$ python -q
>>> import numpy as np
>>> np.set_printoptions(precision=1, suppress=True, linewidth=160)
>>> K = -1 * np.eye(3) + np.ones((3, 3))
>>> K
array([[0., 1., 1.],
       [1., 0., 1.],
       [1., 1., 0.]])
>>> np.trace(K @ K @ K) // 6
np.float64(1.0)
>>> low = np.diag(K.sum(axis=1)) - K
>>> round(np.linalg.det(low[1:, 1:]))
3
>>> Uu, sig, VT = np.linalg.svd(K, full_matrices=False)
>>> np.abs(Uu[:, 0]).round(6).argmax()
np.int64(0)
>>> Uu.shape, sig.shape, VT.shape
((3, 3), (3,), (3, 3))
>>> np.allclose(Uu * sig @ VT, K)
True
>>> np.abs(VT[0])
array([0.6, 0.6, 0.6])
>>> sig / sig[0]
array([1. , 0.5, 0.5])
>>> np.round(Uu.T @ K @ VT.T, 1) + 0
array([[2., 0., 0.],
       [0., 1., 0.],
       [0., 0., 1.]])
>>> (sig > 1e-8).sum()
np.int64(3)
>>> vec = np.array([0, -2, 1])
>>> h = np.maximum(K @ vec, 0)
>>> np.tanh(K @ vec)
array([-0.8,  0.8, -1. ])
>>> np.maximum(K @ vec, 0) - np.maximum(-K @ vec, 0)
array([-1.,  1., -2.])
>>> vec = np.array([0, 3, 0])
>>> target = K @ vec
>>> target
array([3., 0., 3.])
>>> np.linalg.solve(K, K[:, 2])
array([0., 0., 1.])
>>> np.linalg.solve(K.T, K[1])
array([ 0.,  1., -0.])
>>> data = np.array([[0, 1], [1, 0]])
>>> np.trace(data @ data @ data) // 6
np.int64(0)
>>> low = np.diag(data.sum(axis=1)) - data
>>> np.linalg.matrix_rank(low)
np.int64(1)
>>> np.linalg.eigvalsh(low)
array([0., 2.])
>>> (np.linalg.eigvalsh(low) < 1e-8).sum()
np.int64(1)
>>> rng = np.random.default_rng(9783)
>>> M2 = data + rng.integers(-2, 3, (2, 1)) @ rng.integers(-2, 3, (1, 2))
>>> M2
array([[4, 3],
       [1, 0]])
>>> np.linalg.svd(M2 - data, compute_uv=False)
array([4.5, 0. ])
>>> vec = np.array([-2, -2])
>>> h = np.maximum(data @ vec, 0)
>>> np.maximum(data @ (3 * vec), 0)
array([0, 0])
>>> h
array([0, 0])
>>> np.maximum(data @ vec, 0) - np.maximum(-data @ vec, 0)
array([-2, -2])
>>> Uu, sig, VT = np.linalg.svd(data, full_matrices=False)
>>> VT @ VT.T
array([[1., 0.],
       [0., 1.]])
>>> Uu.shape, sig.shape, VT.shape
((2, 2), (2,), (2, 2))
>>> np.round(np.sqrt((sig ** 2).sum()), 1), round(np.linalg.norm(data), 1)
(np.float64(1.4), np.float64(1.4))
>>> sig / sig[0]
array([1., 1.])
>>> sig
array([1., 1.])
>>> w, evecs = np.linalg.eigh(data)
>>> vec = np.array([-6, -6])
>>> vec @ data @ vec
np.int64(72)
>>> np.abs(data).sum(axis=1).max(), np.abs(w).max()
(np.int64(1), np.float64(1.0))
>>> (np.sign(evecs[:, -1].round(6)) == np.sign(evecs[0, -1].round(6))).astype(int)
array([1, 1])
>>> evecs * np.maximum(w, 0) @ evecs.T
array([[0.5, 0.5],
       [0.5, 0.5]])
>>> J = np.load("case11.npy")
>>> J
array([[-5, -5,  0,  0],
       [-4,  2,  0,  0],
       [ 0,  0, -5, -5],
       [ 0,  0, -4,  2]])
>>> hat = np.triu(np.array([[-1, -2, 0, 1], [-1, -1, 0, -1], [1, 1, 1, 2], [-2, 0, -1, 0]]), 1) + np.eye(4)
>>> M2 = hat @ J @ np.linalg.inv(hat)
>>> M2
array([[  3.,  -3.,  -4.,   4.],
       [ -4.,  -6.,   4., -12.],
       [  0.,   0., -13.,  25.],
       [  0.,   0.,  -4.,  10.]])
>>> np.poly(M2)
array([   1.,    6.,  -51., -180.,  900.])
>>> u = np.array([-3, -2])
>>> np.correlate(J[2], J[3], "full")
array([  0,   0, -10,  10,  20,   0,   0])
>>> np.polyval(u, J[2])
array([-2, -2, 13, 13])
>>> np.convolve(J[2], u)
array([ 0,  0, 15, 25, 10])
>>> Uu, sig, VT = np.linalg.svd(J, full_matrices=False)
>>> sig
array([7.3, 7.3, 4.1, 4.1])
>>> round(np.sqrt((sig ** 2).sum()), 1), round(float(np.linalg.norm(J)), 1)
(np.float64(11.8), 11.8)
>>> np.allclose(Uu * sig @ VT, J)
True
>>> vec = np.array([-1, -1, -3, -4])
>>> h = np.maximum(J @ vec, 0)
>>> np.tanh(J @ vec)
array([1., 1., 1., 1.])
>>> J.T @ h
array([ -58,  -46, -191, -167])
>>> J * (h > 1e-9)[:, None]
array([[-5, -5,  0,  0],
       [-4,  2,  0,  0],
       [ 0,  0, -5, -5],
       [ 0,  0, -4,  2]])
>>> round(float(np.linalg.det(J)), 1)
900.0
>>> J @ J
array([[45, 15,  0,  0],
       [12, 24,  0,  0],
       [ 0,  0, 45, 15],
       [ 0,  0, 12, 24]])
>>> np.flatnonzero(np.linalg.matrix_power((J != 0) + (J.T != 0) + np.eye(4), 4)[1])
array([0, 1])
>>> (J != 0).astype(int)
array([[1, 1, 0, 0],
       [1, 1, 0, 0],
       [0, 0, 1, 1],
       [0, 0, 1, 1]])
>>> (np.linalg.matrix_power((J != 0) + (J.T != 0) + np.eye(4), 4) > 0).astype(int)
array([[1, 1, 0, 0],
       [1, 1, 0, 0],
       [0, 0, 1, 1],
       [0, 0, 1, 1]])
>>> W0 = np.load("test17.npy")
>>> W0
array([[-1. , -1.5, -2.8],
       [ 1.7,  1.6,  2.4],
       [-1.1, -4.1, -2.5],
       [ 3.7,  0.7, -0.7],
       [-2.6, -1.6, -0.4],
       [-7.6, -0.2, -1.3],
       [ 0.3,  1.6,  6.7],
       [ 2.4, -0.3, -1.7],
       [ 5.2, -2.4,  1.9],
       [ 3.9, -0.8,  4.5],
       [ 0.6,  0.8,  5.8],
       [-2.3, -2.3,  0.1],
       [ 1.4, -1.4,  5.9],
       [ 4.5, -2. , -0.4],
       [ 1.6,  4.6, -1.9],
       [-7.5,  0.4, -0.6],
       [ 4.1,  0.5,  3.4],
       [ 4.1,  1.7, -0.7],
       [-0.4, -4.5,  3.9],
       [-3.2, -2. ,  0.1],
       [-0.9,  1.7, -0.1],
       [ 9.7, -0.2, -0.2],
       [ 1.1, -1.1, -1.8],
       [-2.7,  0.4, -0.4],
       [-0.2,  0.2, -2.3],
       [-6.3,  0.4,  0.9],
       [-2.4, -1.3,  0.7]])
>>> M2 = W0 / np.linalg.norm(W0, axis=1, keepdims=True)
>>> G = M2 @ M2.T
>>> np.argwhere(np.triu(np.abs(G) > 0.95, 1))
array([[ 0,  1],
       [ 3, 17],
       [ 3, 21],
       [ 3, 25],
       [ 3, 26],
       [ 4, 11],
       [ 4, 19],
       [ 5, 15],
       [ 5, 21],
       [ 5, 23],
       [ 6, 10],
       [ 9, 16],
       [10, 24],
       [11, 19],
       [12, 24],
       [15, 21],
       [15, 23],
       [15, 25],
       [17, 19],
       [17, 26],
       [19, 26],
       [21, 23],
       [21, 25],
       [23, 25]])
>>> round(float(np.degrees(np.arccos(np.clip(G[24, 14], -1, 1)))), 1)
65.8
